$ python3 -q
>>> import numpy as np
>>> from numpy import linalg as LA
>>> np.set_printoptions(precision=2, suppress=True, linewidth=120, sign=" ")
>>> m1 = np.load("arr.npy")
>>> print(m1)
[[  4   4   4]
 [  4   8   8]
 [  4   8  12]]
>>> # equal to its transpose
>>> u = np.array([-8, 4])
>>> print(np.array([np.convolve(row, u, "same") for row in m1]))
[[-32 -16 -16]
 [-32 -48 -32]
 [-32 -48 -64]]
>>> print(np.polyval(u, m1[2]))
[-28 -60 -92]
>>> print(np.convolve(m1[2], u))
[-32 -48 -64  48]
>>> print(np.correlate(m1[2], m1[1], "full"))
[  32   96  176  128   48]
>>> print(LA.matrix_power(m1, 2))
[[  48   80   96]
 [  80  144  176]
 [  96  176  224]]
>>> print(round(float(LA.det(m1)), 2))
64.0
>>> print(np.round(np.abs(LA.eigvals(m1)).max(), 2))
20.2
>>> print(np.allclose(m1, m1.T))
True
>>> print(m1 @ m1)
[[  48   80   96]
 [  80  144  176]
 [  96  176  224]]
>>> A2 = np.array([[1, 1, 1], [-2, 1, 2], [2, 1, 1]])
>>> print(LA.matrix_rank(m1 @ A2))
3
>>> print(np.einsum("ij,ij->i", m1, m1))
[  48  144  224]
>>> print(np.einsum("ik,kj->ji", m1, A2))
[[  4   4  12]
 [ 12  20  24]
 [ 16  28  32]]
>>> print(np.einsum("ij->j", m1))
[ 12  20  24]
>>> print(LA.matrix_rank(np.vstack([m1, A2.T])))
3
>>> w, V = LA.eigh(m1)
>>> vec = np.array([2, 3, 2])
>>> print(V * np.sqrt(w) @ V.T)
[[ 1.74  0.78  0.6 ]
 [ 0.78  2.35  1.38]
 [ 0.6   1.38  3.12]]
>>> print(LA.eigvalsh(m1[1:, 1:]))
[  1.75  18.25]
>>> print(vec @ m1 @ vec)
312
>>> print(V * np.maximum(w, 0) @ V.T)
[[  4.   4.   4.]
 [  4.   8.   8.]
 [  4.   8.  12.]]
>>> print(np.round(vec @ m1 @ vec / (vec @ vec), 2), round(w[0], 2), round(w[-1], 2))
18.35 1.23 20.2
>>> A = np.load("m.npy")
>>> print(A)
[[ 2.48  2.48  0.51  2.99]
 [ 0.08  0.08  1.29  1.37]
 [ 4.51  4.51  0.58  5.09]
 [-0.35 -0.35 -0.33 -0.68]
 [ 1.54  1.54 -0.92  0.62]
 [ 2.35  2.35 -0.32  2.03]
 [ 4.11  4.11 -0.2   3.91]
 [ 4.7   4.7   2.42  7.12]
 [-0.75 -0.75 -0.55 -1.3 ]
 [ 0.5   0.5  -0.49  0.01]
 [ 3.42  3.42  0.25  3.67]
 [ 2.15  2.15 -0.45  1.7 ]
 [ 1.47  1.47 -0.69  0.77]
 [ 4.66  4.66  1.84  6.5 ]
 [ 0.9   0.9  -0.19  0.71]
 [ 1.82  1.82 -0.03  1.79]
 [ 3.84  3.84  1.89  5.73]
 [ 2.43  2.43  0.41  2.84]
 [ 1.04  1.04 -0.1   0.94]
 [ 4.6   4.6   1.75  6.35]]
>>> C = A[[6, 16]].astype(float)
>>> for _ in range(4):
...     z = LA.norm(A[:, None] - C, axis=-1).argmin(axis=1)
...     C = np.array([A[z == j].mean(axis=0) for j in range(2)])
... 
>>> print(z)
[ 0  0  1  0  0  0  1  1  0  0  1  0  0  1  0  0  1  0  0  1]
>>> print(C[1] - C[0])
[ 3.06  3.06  1.36  4.42]
